% ipython --no-banner

In [1]: import numpy as np

In [2]: np.set_printoptions(precision=2, suppress=True, linewidth=140, sign=" ")

In [3]: def rnd(a):
   ...:     return np.round(a, 2) + 0
   ...: 

In [4]: E = np.loadtxt("layer3.csv", delimiter=",")

In [5]: E
Out[5]: 
array([[ 0.27,  0.43,  0.41,  0.68],
       [ 0.1 ,  0.97,  0.98,  0.36],
       [-0.62, -0.79, -0.76, -0.97],
       [ 0.16,  0.92,  0.94,  0.49],
       [ 0.29, -0.89, -0.93,  0.67],
       [ 0.65, -0.93, -0.97,  0.98],
       [ 0.04, -0.98, -0.99,  0.02],
       [-0.24, -0.97, -0.98, -0.65],
       [ 0.46,  0.9 ,  0.91,  0.91],
       [-0.25,  0.5 ,  0.6 , -0.62],
       [-0.36,  0.93,  0.97, -0.77],
       [-0.14,  0.69,  0.76, -0.35],
       [-0.38,  0.59,  0.71, -0.81],
       [ 0.35,  0.98,  0.99,  0.81],
       [ 0.12, -0.95, -0.97,  0.26],
       [-0.4 ,  0.8 ,  0.88, -0.82],
       [-0.52,  0.98,  0.99, -0.92],
       [-0.74, -0.74, -0.65, -0.99],
       [-0.58,  0.84,  0.92, -0.95],
       [-0.56,  0.91,  0.96, -0.95],
       [ 0.78,  0.99,  0.99,  1.  ],
       [-0.31, -1.  , -1.  , -0.79],
       [-0.56, -0.99, -0.99, -0.96],
       [-0.24, -0.87, -0.89, -0.64],
       [ 0.35,  0.18,  0.09,  0.78],
       [-0.2 ,  0.89,  0.93, -0.48],
       [ 0.12, -0.99, -0.99,  0.24],
       [-0.86, -1.  , -0.99, -1.  ],
       [ 0.69, -0.91, -0.96,  0.98],
       [-0.58, -0.73, -0.69, -0.96]])

In [6]: gram = np.cov(E, rowvar=False)

In [7]: rnd(np.polyfit(E[:, 0], E[:, 3], 1))
Out[7]: array([ 1.65, -0.01])

In [8]: rnd(np.linalg.eigvalsh(gram)[::-1])
Out[8]: array([ 1.58,  0.77,  0.01,  0.  ])

In [9]: print(rnd(np.median(E, axis=0)))
[-0.22  0.3   0.25 -0.55]

In [10]: gram.shape
Out[10]: (4, 4)

In [11]: print(np.argsort(-E.std(axis=0).round(6), kind="stable"))
[ 2  1  3  0]

In [12]: rnd(gram)
Out[12]: 
array([[ 0.2 ,  0.03,  0.02,  0.33],
       [ 0.03,  0.77,  0.79,  0.06],
       [ 0.02,  0.79,  0.81,  0.03],
       [ 0.33,  0.06,  0.03,  0.58]])

In [13]: x0 = np.array([0, -1, -2, -2])

In [14]: np.linalg.norm(E @ x0) <= np.linalg.norm(E, 2) * np.linalg.norm(x0) + 1e-9
Out[14]: np.True_

In [15]: (E @ x0).argmax()
Out[15]: np.int64(27)

In [16]: E @ np.eye(4)[3]
Out[16]: 
array([ 0.68,  0.36, -0.97,  0.49,  0.67,  0.98,  0.02, -0.65,  0.91, -0.62, -0.77, -0.35, -0.81,  0.81,  0.26, -0.82, -0.92, -0.99, -0.95,
       -0.95,  1.  , -0.79, -0.96, -0.64,  0.78, -0.48,  0.24, -1.  ,  0.98, -0.96])

In [17]: hat = E @ np.linalg.solve(E.T @ E, E.T)

In [18]: np.allclose(hat @ hat, hat)
Out[18]: True

In [19]: X = np.load("run17.npy")

In [20]: X
Out[20]: 
array([[ 30,  12,   0, -10],
       [ -3, -29,   1,   1],
       [  6,  28, -14,  -2],
       [  9,   3,  15,  -3],
       [-51, -31,  23,  17],
       [ 33,  41,   5, -11],
       [ 39,  29, -25, -13],
       [  9,  13, -29,  -3],
       [ -6, -18,  12,   2],
       [  6,  14, -10,  -2],
       [-18,   0,  18,   6]])

In [21]: Xs = X - X.mean(axis=0)

In [22]: left, sv, vt = np.linalg.svd(Xs, full_matrices=False)

In [23]: np.abs(left[:, 0]).argmax()
Out[23]: np.int64(4)

In [24]: rnd((sv ** 2).sum() ** 2 / (sv ** 4).sum())
Out[24]: np.float64(1.49)

In [25]: rnd(sv)
Out[25]: array([ 112.93,   40.88,   36.75,    0.  ])

In [26]: np.abs(vt[0]).argmax()
Out[26]: np.int64(0)

In [27]: left, sv, vt = np.linalg.svd(X)

In [28]: np.argmax(sv[:-1] / (sv[1:] + 1e-6)) + 1
Out[28]: np.int64(3)

In [29]: print(rnd(sv))
[ 115.47   41.61   36.8     0.  ]

In [30]: Y = left[:, :3] @ np.diag(sv[:3]) @ vt[:3]

In [31]: np.linalg.matrix_rank(X, rtol=0.05)
Out[31]: np.int64(3)

In [32]: print(rnd(np.linalg.norm(X - Y, 2)), rnd(sv[3]))
0.0 0.0

In [33]: print(np.argsort(-np.linalg.norm(X, axis=0).round(6), kind="stable")[:3])
[ 0  1  2]

In [34]: print(np.linalg.cond(X) > 100)
True

In [35]: [round(float(x), 2) for x in np.linalg.svd(X, compute_uv=False)[:3]]
Out[35]: [115.47, 41.61, 36.8]

In [36]: rank = np.linalg.matrix_rank(X)

In [37]: rank
Out[37]: np.int64(3)

In [38]: ns = np.linalg.svd(X)[2][rank:].T

In [39]: rnd(ns @ ns.T)
Out[39]: 
array([[ 0.1,  0. ,  0. ,  0.3],
       [ 0. ,  0. ,  0. ,  0. ],
       [ 0. ,  0. ,  0. ,  0. ],
       [ 0.3,  0. ,  0. ,  0.9]])

In [40]: rnd(X @ ns)
Out[40]: 
array([[ 0.],
       [ 0.],
       [ 0.],
       [ 0.],
       [ 0.],
       [ 0.],
       [ 0.],
       [ 0.],
       [ 0.],
       [ 0.],
       [ 0.]])

In [41]: rnd(ns[:, 0] / ns[np.abs(ns[:, 0]).round(6).argmax(), 0])
Out[41]: array([ 0.33,  0.  ,  0.  ,  1.  ])

In [42]: print([int(np.linalg.matrix_rank(X[:, :j + 1])) for j in range(4)])
[1, 2, 3, 3]

In [43]: print(np.linalg.matrix_rank(X.T @ X), np.linalg.matrix_rank(X @ X.T))
3 3

In [44]: lab = X[:, 0] > np.median(X[:, 0])

In [45]: f = X[lab].mean(axis=0) - X[~lab].mean(axis=0)

In [46]: print(((X - X.mean(axis=0)) @ f > 0).astype(int))
[ 1  0  1  0  0  1  1  1  0  1  0]

In [47]: rnd((((X - X.mean(axis=0)) @ f > 0) == lab).mean())
Out[47]: np.float64(0.73)

In [48]: rnd(f)
Out[48]: array([ 35.  ,  25.6 , -11.8 , -11.67])

In [49]: J = np.load("a.npy")

In [50]: print(rnd(J))
[[-18.1   20.77 -43.57 -11.26 -62.81 -44.09 -24.87   9.51  11.36 -20.88]
 [-17.18  20.15 -41.41 -10.89 -60.28 -42.18 -24.31   9.26  11.03 -20.33]
 [-14.86  18.55 -35.99  -9.95 -53.85 -37.34 -22.86   8.59  10.2  -18.93]
 [ -9.67  14.58 -23.79  -7.73 -39.06 -26.3  -19.25   6.84   8.11 -15.58]
 [ -7.05  12.28 -17.58  -6.52 -31.27 -20.54 -17.13   5.76   6.9  -13.72]
 [ -6.08  11.36 -15.29  -6.05 -28.33 -18.38 -16.28   5.31   6.41 -12.99]
 [ -5.68  10.95 -14.32  -5.84 -27.07 -17.46 -15.9    5.11   6.2  -12.67]
 [ -5.    10.26 -12.71  -5.49 -24.95 -15.91 -15.25   4.77   5.83 -12.13]
 [ -4.66   9.89 -11.88  -5.31 -23.86 -15.11 -14.9    4.58   5.63 -11.84]
 [ -4.65   9.89 -11.88  -5.31 -23.85 -15.11 -14.9    4.58   5.63 -11.84]
 [ -3.65   8.76  -9.47  -4.76 -20.59 -12.75 -13.82   4.     5.03 -10.96]
 [ -3.3    8.34  -8.63  -4.56 -19.42 -11.91 -13.41   3.78   4.8  -10.64]
 [ -1.69   6.15  -4.7   -3.53 -13.71  -7.87 -11.22   2.62   3.62  -8.92]
 [ -1.05   5.1   -3.13  -3.04 -11.22  -6.15 -10.11   2.05   3.05  -8.08]
 [ -0.03   2.74  -0.51  -1.97  -6.26  -2.9   -7.32   0.76   1.75  -6.01]
 [  0.02   2.54  -0.36  -1.88  -5.88  -2.67  -7.06   0.66   1.64  -5.82]
 [  0.08   2.34  -0.21  -1.79  -5.51  -2.44  -6.78   0.55   1.52  -5.62]
 [  0.16   1.95   0.03  -1.6   -4.79  -2.02  -6.22   0.34   1.3   -5.2 ]
 [  0.23   1.47   0.25  -1.37  -3.94  -1.55  -5.47   0.1    1.03  -4.64]
 [  0.24   1.22   0.33  -1.25  -3.52  -1.32  -5.05  -0.02   0.88  -4.32]
 [  0.25   1.11   0.36  -1.19  -3.32  -1.22  -4.84  -0.07   0.82  -4.16]
 [  0.24   0.72   0.39  -0.96  -2.63  -0.89  -4.04  -0.24   0.58  -3.55]
 [  0.03  -0.04   0.05  -0.2   -0.57  -0.18  -0.9   -0.24   0.03  -0.87]
 [  0.01   0.06   0.01   0.09   0.28   0.1    0.4    0.15   0.01   0.41]
 [  0.02   0.12   0.04   0.16   0.5    0.18   0.71   0.27   0.02   0.73]
 [  1.25   2.     2.62   1.12   5.11   2.62   4.62   3.12   0.75   5.49]
 [  1.38   2.15   2.9    1.18   5.48   2.84   4.83   3.33   0.81   5.78]
 [  1.97   2.78   4.15   1.42   7.04   3.83   5.64   4.21   1.09   6.95]
 [  2.92   3.71   6.19   1.77   9.43   5.39   6.72   5.48   1.5    8.57]
 [  3.11   3.89   6.6    1.83   9.9    5.71   6.92   5.72   1.58   8.88]
 [  4.07   4.73   8.68   2.15  12.22   7.28   7.8    6.88   1.96  10.29]
 [  5.99   6.26  12.82   2.72  16.7   10.38   9.31   8.97   2.66  12.8 ]
 [  6.26   6.46  13.4    2.79  17.31  10.81   9.49   9.25   2.75  13.12]
 [ 15.8   12.57  34.15   5.28  38.61  26.18  14.85  17.85   5.6   23.  ]
 [ 16.02  12.69  34.64   5.34  39.1   26.54  14.95  18.03   5.66  23.2 ]
 [ 16.07  12.72  34.74   5.35  39.21  26.62  14.97  18.07   5.67  23.24]
 [ 16.37  12.89  35.39   5.42  39.86  27.1   15.11  18.31   5.75  23.52]
 [ 17.08  13.28  36.94   5.6   41.42  28.25  15.45  18.88   5.94  24.17]
 [ 19.43  14.57  42.08   6.18  46.58  32.05  16.51  20.74   6.54  26.28]
 [ 23.32  16.59  50.59   7.12  55.08  38.35  18.19  23.7    7.5   29.64]
 [ 31.93  20.73  69.47   9.17  73.81  52.32  21.61  29.9    9.48  36.7 ]]

In [51]: # looks like rank 3

In [52]: Xs = X - X.mean(axis=0)

In [53]: evecs = np.linalg.svd(Xs)[2][:3]

In [54]: Y = Xs - Xs @ evecs.T @ evecs

In [55]: np.linalg.norm(Y, axis=1).round(6).argmax()
Out[55]: np.int64(0)

In [56]: rnd((Xs @ evecs.T).std(axis=0))
Out[56]: array([ 34.05,  12.32,  11.08])
